% python3 -q
>>> import numpy as np
>>> np.set_printoptions(suppress=True, linewidth=120)
>>> M = np.load("m.npy")
>>> print(M)
[[ -8.04  -3.17   1.55   0.48   4.19]
 [ -0.78  -8.09  -1.8    3.3   -3.95]
 [  5.8   -2.94  -8.28   1.38   2.1 ]
 [  4.82   4.35   1.13  -0.75  -0.1 ]
 [ 13.29  -1.9    0.11   1.07   0.93]
 [ -0.79   0.83 -11.74   1.26  -4.72]
 [ -1.83   4.56  -3.68  -7.6   12.14]
 [ -3.87   6.34  -1.97  -2.95   4.11]
 [ -6.65   1.56  -3.92  -4.29  -5.11]
 [ -1.31  -2.98 -14.19  -0.86  -1.11]
 [ -1.17   0.84  -1.98  -0.05  -1.25]
 [ -4.87  -3.76   3.13  -2.18  -3.29]
 [  1.2   -0.57   1.31   4.01  -0.61]
 [  1.79  -1.41  -3.75  -6.26   3.35]
 [  3.22  -2.79  -6.57  -0.77  -0.98]
 [ -4.01  -3.66  -1.64   0.04   2.06]]
>>> C2 = np.cov(M, rowvar=False)
>>> print(np.argsort(-M.std(axis=0).round(6), kind="stable"))
[0 2 4 1 3]
>>> print(C2.round(2))
[[27.94 -0.82 -1.8   4.33  0.49]
 [-0.82 13.85  0.63 -5.91  6.1 ]
 [-1.8   0.63 23.46  0.76  2.79]
 [ 4.33 -5.91  0.76 10.   -6.87]
 [ 0.49  6.1   2.79 -6.87 18.52]]
>>> print(np.argwhere(np.triu(np.abs(np.corrcoef(M.T)) > 0.8, 1)))
[]
>>> print(np.round(np.corrcoef(M[:, 3], M[:, 0])[0, 1], 2))
0.26
>>> print(np.round(np.corrcoef(M.T), 2))
[[ 1.   -0.04 -0.07  0.26  0.02]
 [-0.04  1.    0.04 -0.5   0.38]
 [-0.07  0.04  1.    0.05  0.13]
 [ 0.26 -0.5   0.05  1.   -0.5 ]
 [ 0.02  0.38  0.13 -0.5   1.  ]]
>>> Xc = M - M.mean(axis=0)
>>> vecs = np.linalg.svd(Xc)[2][:3]
>>> B = Xc - Xc @ vecs.T @ vecs
>>> print(round(np.linalg.norm(B) / np.linalg.norm(Xc), 2))
0.39
>>> print(np.round((Xc @ vecs.T).std(axis=0), 2))
[5.38 4.94 4.63]
>>> E = np.loadtxt("block18.csv", delimiter=",")
>>> print(E.round(2))
[[ 1.    0.    0.    0.    0.    0.    0.    0.    0.    0.    0.    0.  ]
 [ 0.    1.    0.    0.    0.    0.    0.    0.    0.    0.    0.    0.  ]
 [ 0.    0.    0.71  0.    0.    0.    0.    0.    0.    0.71  0.    0.  ]
 [ 0.    0.    0.    1.    0.    0.    0.    0.    0.    0.    0.    0.  ]
 [ 0.    0.    0.    0.    1.    0.    0.    0.    0.    0.    0.    0.  ]
 [ 0.    0.    0.    0.    0.    1.    0.    0.    0.    0.    0.    0.  ]
 [ 0.    0.    0.    0.    0.    0.    1.    0.    0.    0.    0.    0.  ]
 [ 0.    0.    0.    0.    0.    0.    0.    1.    0.    0.    0.    0.  ]
 [ 0.    0.    0.    0.    0.    0.    0.    0.    1.    0.    0.    0.  ]
 [ 0.    0.   -0.71  0.    0.    0.    0.    0.    0.    0.71  0.    0.  ]
 [ 0.    0.    0.    0.    0.    0.    0.    0.    0.    0.    1.    0.  ]
 [ 0.    0.    0.    0.    0.    0.    0.    0.    0.    0.    0.    1.  ]]
>>> # orthonormal columns
>>> print(np.round(E @ E, 2) + 0)
[[ 1.  0.  0.  0.  0.  0.  0.  0.  0.  0.  0.  0.]
 [ 0.  1.  0.  0.  0.  0.  0.  0.  0.  0.  0.  0.]
 [ 0.  0.  0.  0.  0.  0.  0.  0.  0.  1.  0.  0.]
 [ 0.  0.  0.  1.  0.  0.  0.  0.  0.  0.  0.  0.]
 [ 0.  0.  0.  0.  1.  0.  0.  0.  0.  0.  0.  0.]
 [ 0.  0.  0.  0.  0.  1.  0.  0.  0.  0.  0.  0.]
 [ 0.  0.  0.  0.  0.  0.  1.  0.  0.  0.  0.  0.]
 [ 0.  0.  0.  0.  0.  0.  0.  1.  0.  0.  0.  0.]
 [ 0.  0.  0.  0.  0.  0.  0.  0.  1.  0.  0.  0.]
 [ 0.  0. -1.  0.  0.  0.  0.  0.  0.  0.  0.  0.]
 [ 0.  0.  0.  0.  0.  0.  0.  0.  0.  0.  1.  0.]
 [ 0.  0.  0.  0.  0.  0.  0.  0.  0.  0.  0.  1.]]
>>> print(np.flatnonzero(np.linalg.matrix_power((E != 0) + (E.T != 0) + np.eye(12), 12)[2]))
[2 9]
>>> print(round(float(np.linalg.det(E)), 2))
1.0
>>> B = E / np.sqrt((E ** 2).mean(axis=1, keepdims=True))
>>> print(np.linalg.matrix_rank(E - E.mean(axis=1, keepdims=True)))
11
>>> print(np.linalg.matrix_rank(B) == np.linalg.matrix_rank(E))
True
>>> r0 = np.array([-2, 1, 0])
>>> print(np.round(np.array([np.convolve(row, r0, "same") for row in E]), 2))
[[ 1.    0.    0.    0.    0.    0.    0.    0.    0.    0.    0.    0.  ]
 [-2.    1.    0.    0.    0.    0.    0.    0.    0.    0.    0.    0.  ]
 [ 0.   -1.41  0.71  0.    0.    0.    0.    0.   -1.41  0.71  0.    0.  ]
 [ 0.    0.   -2.    1.    0.    0.    0.    0.    0.    0.    0.    0.  ]
 [ 0.    0.    0.   -2.    1.    0.    0.    0.    0.    0.    0.    0.  ]
 [ 0.    0.    0.    0.   -2.    1.    0.    0.    0.    0.    0.    0.  ]
 [ 0.    0.    0.    0.    0.   -2.    1.    0.    0.    0.    0.    0.  ]
 [ 0.    0.    0.    0.    0.    0.   -2.    1.    0.    0.    0.    0.  ]
 [ 0.    0.    0.    0.    0.    0.    0.   -2.    1.    0.    0.    0.  ]
 [ 0.    1.41 -0.71  0.    0.    0.    0.    0.   -1.41  0.71  0.    0.  ]
 [ 0.    0.    0.    0.    0.    0.    0.    0.    0.   -2.    1.    0.  ]
 [ 0.    0.    0.    0.    0.    0.    0.    0.    0.    0.   -2.    1.  ]]
>>> print(np.polyval(r0, E[4]))
[ 0.  0.  0.  0. -1.  0.  0.  0.  0.  0.  0.  0.]
>>> print(np.convolve(E[4], r0))
[ 0.  0.  0.  0. -2.  1.  0.  0.  0.  0.  0.  0.  0.  0.]
>>> print(round(np.linalg.det(E), 2))
1.0
>>> print(np.round(np.abs(np.linalg.eigvals(E)).max(), 2))
1.0
>>> print(np.round(E @ E, 2) + 0)
[[ 1.  0.  0.  0.  0.  0.  0.  0.  0.  0.  0.  0.]
 [ 0.  1.  0.  0.  0.  0.  0.  0.  0.  0.  0.  0.]
 [ 0.  0.  0.  0.  0.  0.  0.  0.  0.  1.  0.  0.]
 [ 0.  0.  0.  1.  0.  0.  0.  0.  0.  0.  0.  0.]
 [ 0.  0.  0.  0.  1.  0.  0.  0.  0.  0.  0.  0.]
 [ 0.  0.  0.  0.  0.  1.  0.  0.  0.  0.  0.  0.]
 [ 0.  0.  0.  0.  0.  0.  1.  0.  0.  0.  0.  0.]
 [ 0.  0.  0.  0.  0.  0.  0.  1.  0.  0.  0.  0.]
 [ 0.  0.  0.  0.  0.  0.  0.  0.  1.  0.  0.  0.]
 [ 0.  0. -1.  0.  0.  0.  0.  0.  0.  0.  0.  0.]
 [ 0.  0.  0.  0.  0.  0.  0.  0.  0.  0.  1.  0.]
 [ 0.  0.  0.  0.  0.  0.  0.  0.  0.  0.  0.  1.]]
>>> x = np.array([1, 3, 4, 2, 5, 0, 2, 4, 1, 4, 2, 2])
>>> print(np.round(np.abs(np.linalg.eigvals(E)), 2))
[1. 1. 1. 1. 1. 1. 1. 1. 1. 1. 1. 1.]
>>> print(12 - np.linalg.matrix_rank(E - np.eye(12), tol=1e-8))
10
>>> print(np.round(np.linalg.inv(E), 2))
[[ 1.    0.    0.    0.    0.    0.    0.    0.    0.    0.    0.    0.  ]
 [ 0.    1.    0.    0.    0.    0.    0.    0.    0.    0.    0.    0.  ]
 [ 0.    0.    0.71  0.    0.    0.    0.    0.    0.   -0.71  0.    0.  ]
 [ 0.    0.    0.    1.    0.    0.    0.    0.    0.    0.    0.    0.  ]
 [ 0.    0.    0.    0.    1.    0.    0.    0.    0.    0.    0.    0.  ]
 [ 0.    0.    0.    0.    0.    1.    0.    0.    0.    0.    0.    0.  ]
 [ 0.    0.    0.    0.    0.    0.    1.    0.    0.    0.    0.    0.  ]
 [ 0.    0.    0.    0.    0.    0.    0.    1.    0.    0.    0.    0.  ]
 [ 0.    0.    0.    0.    0.    0.    0.    0.    1.    0.    0.    0.  ]
 [ 0.    0.    0.71  0.    0.    0.    0.    0.    0.    0.71  0.    0.  ]
 [ 0.    0.    0.    0.    0.    0.    0.    0.    0.    0.    1.    0.  ]
 [ 0.    0.    0.    0.    0.    0.    0.    0.    0.    0.    0.    1.  ]]
>>> print([p for p in range(1, 25) if np.allclose(np.linalg.matrix_power(E, p), np.eye(12))])
[8, 16, 24]
>>> data = np.load("out8.npy")
>>> print(data)
[[ -6.97   6.68   6.06   2.23  -3.77   4.68   2.18   7.18  -7.03   9.23  -0.71]
 [ -9.55   6.77   0.91   0.46  -5.54   4.77   5.55  10.55  -4.45   7.46   1.78]
 [ -6.09   5.58   7.82   3.56  -2.44   3.58   1.73   6.73  -7.91  10.56  -0.49]
 [ -9.32   7.11   1.37   0.38  -5.62   5.11   5.01  10.01  -4.68   7.38   1.21]
 [ -9.2    4.95   1.59   1.9   -4.1    2.95   6.31  11.31  -4.8    8.9    3.26]
 [ -9.23   3.59   1.53   2.78  -3.22   1.59   7.25  12.25  -4.77   9.78   4.64]
 [ -7.3    4.36   5.4    3.56  -2.44   2.36   4.16   9.16  -6.7   10.56   1.94]
 [ -9.55   8.19   0.9   -0.49  -6.49   6.19   4.6    9.6   -4.45   6.51   0.36]
 [ -6.29   7.44   7.43   2.18  -3.82   5.44   0.76   5.76  -7.71   9.18  -2.15]
 [ -8.35   7.32   3.3    0.89  -5.11   5.32   3.59   8.59  -5.65   7.89   0.03]
 [ -8.74   6.33   2.52   1.29  -4.71   4.33   4.77   9.77  -5.26   8.29   1.41]
 [ -7.37   4.9    5.26   3.15  -2.85   2.9    3.89   8.89  -6.63  10.15   1.47]
 [ -6.76   3.51   6.49   4.49  -1.51   1.51   4.     9.    -7.24  11.49   2.25]
 [-10.07   6.94  -0.14  -0.01  -6.01   4.94   6.14  11.14  -3.93   6.99   2.13]
 [ -6.93   1.38   6.15   5.8   -0.2   -0.62   5.65  10.65  -7.07  12.8    4.55]
 [ -8.26   1.8    3.49   4.63  -1.37  -0.2    7.15  12.15  -5.74  11.63   5.46]
 [ -8.78   5.5    2.43   1.81  -4.19   3.5    5.38  10.38  -5.22   8.81   2.28]
 [ -7.18   1.34   5.64   5.65  -0.35  -0.66   6.01  11.01  -6.82  12.65   4.84]
 [ -7.23   4.82   5.55   3.3   -2.7    2.82   3.75   8.75  -6.77  10.3    1.4 ]
 [ -8.99   6.1    2.02   1.28  -4.72   4.1    5.26  10.26  -5.01   8.28   1.9 ]
 [ -6.13   6.35   7.73   3.01  -2.99   4.35   1.28   6.28  -7.87  10.01  -1.22]
 [ -6.17   4.9    7.67   3.95  -2.05   2.9    2.29   7.29  -7.83  10.95   0.27]
 [ -8.33   5.92   3.33   1.83  -4.17   3.92   4.5    9.5   -5.67   8.83   1.42]
 [ -9.02   8.13   1.96  -0.1   -6.1    6.13   3.94   8.94  -4.98   6.9   -0.11]]
>>> C2 = np.cov(data, rowvar=False)
>>> print(np.round(data.std(axis=0), 2))
[1.23 1.93 2.47 1.74 1.74 1.93 1.72 1.72 1.23 1.74 1.92]
>>> print(np.round(np.linalg.eigvalsh(C2)[::-1], 2) + 0)
[21.29 15.49  0.    0.    0.    0.    0.    0.    0.    0.    0.  ]
>>> print(C2.shape)
(11, 11)
